$ python -q
>>> import numpy as np
>>> np.set_printoptions(precision=2, suppress=True, linewidth=120)
>>> def tidy(a):
...     return np.round(a, 2) + 0
... 
>>> M = np.loadtxt("sample6.csv", delimiter=",")
>>> M
array([[  0.,   2.,   1., -12.,   0.,  -6.],
       [ -2.,   0.,   9., -17.,   3.,  13.],
       [ -1.,  -9.,   0.,   6.,   4.,   4.],
       [ 12.,  17.,  -6.,   0.,  -6.,  -6.],
       [  0.,  -3.,  -4.,   6.,   0.,   6.],
       [  6., -13.,  -4.,   6.,  -6.,   0.]])
>>> u, v = M[4], M[3]
>>> u @ v
np.float64(-63.0)
>>> u @ u
np.float64(97.0)
>>> p = (u @ v) / (u @ u) * u
>>> tidy(v - p)
array([12.  , 15.05, -8.6 ,  3.9 , -6.  , -2.1 ])
>>> tidy((v - p) @ u)
np.float64(0.0)
>>> np.linalg.matrix_rank(np.outer(u, v))
np.int64(1)
>>> tidy(p)
array([ 0.  ,  1.95,  2.6 , -3.9 ,  0.  , -3.9 ])
>>> tidy(np.linalg.norm(u + v) ** 2 + np.linalg.norm(u - v) ** 2)
np.float64(1276.0)
>>> O, vecs = np.linalg.qr(M[:, :1])[0], np.linalg.qr(M[:, 1:])[0]
>>> s = np.linalg.svd(O.T @ vecs, compute_uv=False)
>>> tidy(np.linalg.norm(O @ O.T - vecs @ vecs.T, 2))
np.float64(1.0)
>>> (s > 0.9).sum()
np.int64(1)
>>> tidy(s)
array([0.93])
>>> vec = np.array([1, 0, 2, 3, 1, 2])
>>> y = M @ vec
>>> y
array([-46.,  -6.,  29., -18.,  22.,  10.])
>>> tidy(np.linalg.solve(M, y))
array([1., 0., 2., 3., 1., 2.])
>>> tidy(np.linalg.solve(M.T, M[4]))
array([0., 0., 0., 0., 1., 0.])
>>> G = M.T @ M
>>> np.allclose(G, G.T)
True
>>> (M @ M.T).shape
(6, 6)
>>> A2 = np.linalg.inv(M)
>>> np.allclose(A2, M.T)
False
>>> (np.abs(A2) > 1e-9).astype(int)
array([[0, 1, 1, 1, 1, 1],
       [1, 0, 1, 1, 1, 1],
       [1, 1, 0, 1, 1, 1],
       [1, 1, 1, 0, 1, 1],
       [1, 1, 1, 1, 0, 1],
       [1, 1, 1, 1, 1, 0]])
>>> tidy(A2)
array([[ 0.  ,  0.03,  0.15,  0.09, -0.08,  0.03],
       [-0.03,  0.  , -0.03,  0.02,  0.01, -0.04],
       [-0.15,  0.03,  0.  , -0.01, -0.23,  0.02],
       [-0.09, -0.02,  0.01,  0.  , -0.05,  0.  ],
       [ 0.08, -0.01,  0.23,  0.05,  0.  , -0.07],
       [-0.03,  0.04, -0.02,  0.  ,  0.07,  0.  ]])
>>> tidy(np.linalg.cond(M))
np.float64(8.39)
>>> tidy(np.linalg.det(M) * np.linalg.det(A2))
np.float64(1.0)
>>> arr = np.load("w.npy")
>>> arr
array([[-1., -2.,  0.,  0.,  0.],
       [-2., -3., -2.,  0.,  0.],
       [ 0., -2.,  3., -2.,  0.],
       [ 0.,  0., -2.,  1., -2.],
       [ 0.,  0.,  0., -2.,  3.]])
>>> # symmetric
>>> proj = np.triu(np.array([[-7, -6, -8, -1, 9],
...     [-4, 5, -9, -3, -1],
...     [2, 0, -9, 6, -6],
...     [2, -3, -1, -5, -1],
...     [-5, -7, -6, -4, 9]]), 1) + np.eye(5)
>>> A2 = proj @ arr @ np.linalg.inv(proj)
>>> np.linalg.matrix_rank(A2)
np.int64(5)
>>> A2
array([[   11.,    98.,   960., -5458.,   330.],
       [   -2.,     3.,   -12.,    96.,    48.],
       [    0.,    -2.,   -27.,   172.,   -22.],
       [    0.,     0.,    -2.,    15.,    -2.],
       [    0.,     0.,     0.,    -2.,     1.]])
>>> tidy(np.poly(A2))
array([  1.,  -3., -26.,  62.,  73., -11.])
